$ python3 -q
>>> import numpy as np
>>> from numpy import linalg as LA
>>> np.set_printoptions(suppress=True, linewidth=100)
>>> tidy = lambda a: np.round(a, 2) + 0
>>> F = np.array([[-2, 0, 3],
...     [-3, 3, 4],
...     [-5, 3, 3],
...     [-2, 5, 2],
...     [-1, 2, 3],
...     [-1, 3, 1],
...     [-2, 3, 4],
...     [0, 2, 3],
...     [3, 4, 6],
...     [3, 5, 4],
...     [4, 3, 5],
...     [3, 0, 8],
...     [3, -2, 11],
...     [2, 1, 11],
...     [0, 2, 8],
...     [3, 5, 9],
...     [1, 4, 11],
...     [-1, 7, 10],
...     [-3, 9, 11],
...     [-1, 7, 13],
...     [0, 6, 16]])
>>> F
array([[-2,  0,  3],
       [-3,  3,  4],
       [-5,  3,  3],
       [-2,  5,  2],
       [-1,  2,  3],
       [-1,  3,  1],
       [-2,  3,  4],
       [ 0,  2,  3],
       [ 3,  4,  6],
       [ 3,  5,  4],
       [ 4,  3,  5],
       [ 3,  0,  8],
       [ 3, -2, 11],
       [ 2,  1, 11],
       [ 0,  2,  8],
       [ 3,  5,  9],
       [ 1,  4, 11],
       [-1,  7, 10],
       [-3,  9, 11],
       [-1,  7, 13],
       [ 0,  6, 16]])
>>> B = F / LA.norm(F, axis=1, keepdims=True)
>>> G = B @ B.T
>>> print(tidy(LA.norm(B, axis=1)))
[1. 1. 1. 1. 1. 1. 1. 1. 1. 1. 1. 1. 1. 1. 1. 1. 1. 1. 1. 1. 1.]
>>> (G - 2 * np.eye(21)).round(6).argmax(axis=1)
array([ 1,  6,  1,  5, 18,  3,  4, 17, 15,  8,  8, 12, 11, 11, 20,  8, 20,  7,  4,  7, 16])
>>> rng = np.random.default_rng(391)
>>> B = F + rng.integers(-2, 3, (21, 1)) @ rng.integers(-2, 3, (1, 3))
>>> B
array([[-6,  0, -1],
       [-7,  3,  0],
       [-9,  3, -1],
       [ 2,  5,  6],
       [-1,  2,  3],
       [-1,  3,  1],
       [-6,  3,  0],
       [ 2,  2,  5],
       [ 5,  4,  8],
       [ 5,  5,  6],
       [ 8,  3,  9],
       [ 3,  0,  8],
       [ 7, -2, 15],
       [ 2,  1, 11],
       [ 4,  2, 12],
       [ 3,  5,  9],
       [ 5,  4, 15],
       [-1,  7, 10],
       [-5,  9,  9],
       [ 1,  7, 15],
       [-2,  6, 14]])
>>> tidy(LA.svd(B - F, compute_uv=False))
array([18.33,  0.  ,  0.  ])
>>> B - F
array([[-4,  0, -4],
       [-4,  0, -4],
       [-4,  0, -4],
       [ 4,  0,  4],
       [ 0,  0,  0],
       [ 0,  0,  0],
       [-4,  0, -4],
       [ 2,  0,  2],
       [ 2,  0,  2],
       [ 2,  0,  2],
       [ 4,  0,  4],
       [ 0,  0,  0],
       [ 4,  0,  4],
       [ 0,  0,  0],
       [ 4,  0,  4],
       [ 0,  0,  0],
       [ 4,  0,  4],
       [ 0,  0,  0],
       [-2,  0, -2],
       [ 2,  0,  2],
       [-2,  0, -2]])
